% python3 -q
>>> import numpy as np
>>> np.set_printoptions(precision=3, suppress=True, linewidth=140, legacy="1.25")
>>> tidy = lambda a: np.round(a, 3) + 0
>>> K = np.loadtxt("arr.csv", delimiter=",")
>>> tidy(K)
array([[ 0.216,  0.144, -0.234, -0.144, -0.036,  0.18 , -0.198],
       [ 0.144,  0.096, -0.156, -0.096, -0.024,  0.12 , -0.132],
       [-0.234, -0.156,  0.254,  0.156,  0.039, -0.195,  0.215],
       [-0.144, -0.096,  0.156,  0.096,  0.024, -0.12 ,  0.132],
       [-0.036, -0.024,  0.039,  0.024,  0.006, -0.03 ,  0.033],
       [ 0.18 ,  0.12 , -0.195, -0.12 , -0.03 ,  0.15 , -0.165],
       [-0.198, -0.132,  0.215,  0.132,  0.033, -0.165,  0.182]])
>>> Uu, sv, vt = np.linalg.svd(K)
>>> vecs = vt[:(sv > 1e-8).sum()]
>>> rng = np.random.default_rng(79)
>>> vec = K[4] + -1 * K[6] + rng.integers(2) * np.eye(7)[3]
>>> tidy(vec)
array([ 0.162,  0.108, -0.176, -0.108, -0.027,  0.135, -0.149])
>>> tidy(np.diag(vecs.T @ vecs))
array([0.216, 0.096, 0.254, 0.096, 0.006, 0.15 , 0.182])
>>> np.allclose(vecs.T @ vecs @ vec, vec)
True
>>> Uu, sv, vt = np.linalg.svd(K)
>>> np.argmax(sv[:-1] / (sv[1:] + 1e-6)) + 1
1
>>> Y = Uu[:, :1] @ np.diag(sv[:1]) @ vt[:1]
>>> np.linalg.matrix_rank(Y)
1
>>> np.linalg.matrix_rank(K, rtol=0.05)
1
>>> print(tidy(np.abs(K - Y).max()))
0.0
>>> tidy(np.linalg.norm(K - Y, 2)), tidy(sv[1])
(0.0, 0.0)
>>> T = np.stack([K, 2 * K, K[::-1]])
>>> tidy(np.linalg.det(T))
array([0., 0., 0.])
>>> print(T.shape)
(3, 7, 7)
>>> tidy(np.linalg.norm(T, axis=(1, 2)))
array([1., 2., 1.])
>>> def softmax(z):
...     e = np.exp(z - z.max(axis=-1, keepdims=True))
...     return e / e.sum(axis=-1, keepdims=True)
... 
>>> tidy(softmax(K).sum(axis=1))
array([1., 1., 1., 1., 1., 1., 1.])
>>> tidy(softmax(K[2]))
array([0.11 , 0.119, 0.179, 0.162, 0.144, 0.114, 0.172])
>>> S = K @ K.T / np.sqrt(7)
>>> softmax(S).round(6).argmax(axis=1)
array([0, 0, 2, 2, 2, 0, 2])
>>> vals, vecs = np.linalg.eigh(K)
>>> print(tidy(vecs @ np.diag(vals) @ vecs.T))
[[ 0.216  0.144 -0.234 -0.144 -0.036  0.18  -0.198]
 [ 0.144  0.096 -0.156 -0.096 -0.024  0.12  -0.132]
 [-0.234 -0.156  0.254  0.156  0.039 -0.195  0.215]
 [-0.144 -0.096  0.156  0.096  0.024 -0.12   0.132]
 [-0.036 -0.024  0.039  0.024  0.006 -0.03   0.033]
 [ 0.18   0.12  -0.195 -0.12  -0.03   0.15  -0.165]
 [-0.198 -0.132  0.215  0.132  0.033 -0.165  0.182]]
>>> tidy(np.linalg.svd(K, compute_uv=False))
array([1., 0., 0., 0., 0., 0., 0.])
>>> np.unique(vals.round(6) + 0, return_counts=True)[1]
array([6, 1])
>>> feats = np.loadtxt("case3.csv", delimiter=",")
>>> feats
array([[2., 1., 2., 1., 1., 2., 0., 2., 3.],
       [1., 2., 1., 2., 3., 0., 3., 1., 1.],
       [1., 1., 0., 2., 2., 1., 0., 0., 0.],
       [2., 0., 3., 0., 0., 0., 3., 2., 1.],
       [1., 1., 0., 2., 2., 1., 0., 0., 0.],
       [3., 2., 3., 0., 3., 3., 1., 1., 0.],
       [3., 1., 0., 0., 3., 2., 1., 1., 2.],
       [1., 3., 0., 1., 1., 3., 3., 2., 3.],
       [1., 1., 1., 1., 1., 0., 3., 2., 2.]])
>>> Uu, sv = np.linalg.svd(feats)
Traceback (most recent call last):
  File "<python-input-34>", line 1, in <module>
    Uu, sv = np.linalg.svd(feats)
    ^^^^^^
ValueError: too many values to unpack (expected 2)
>>> Uu, sv, vt = np.linalg.svd(feats, full_matrices=False)
>>> np.abs(Uu[:, 0]).round(6).argmax()
7
>>> print(tidy(np.sqrt((sv ** 2).sum())), tidy(np.linalg.norm(feats)))
15.588 15.588
>>> tidy(sv / sv[0])
array([1.   , 0.401, 0.337, 0.3  , 0.192, 0.174, 0.078, 0.018, 0.   ])
>>> np.allclose(Uu * sv @ vt, feats)
True
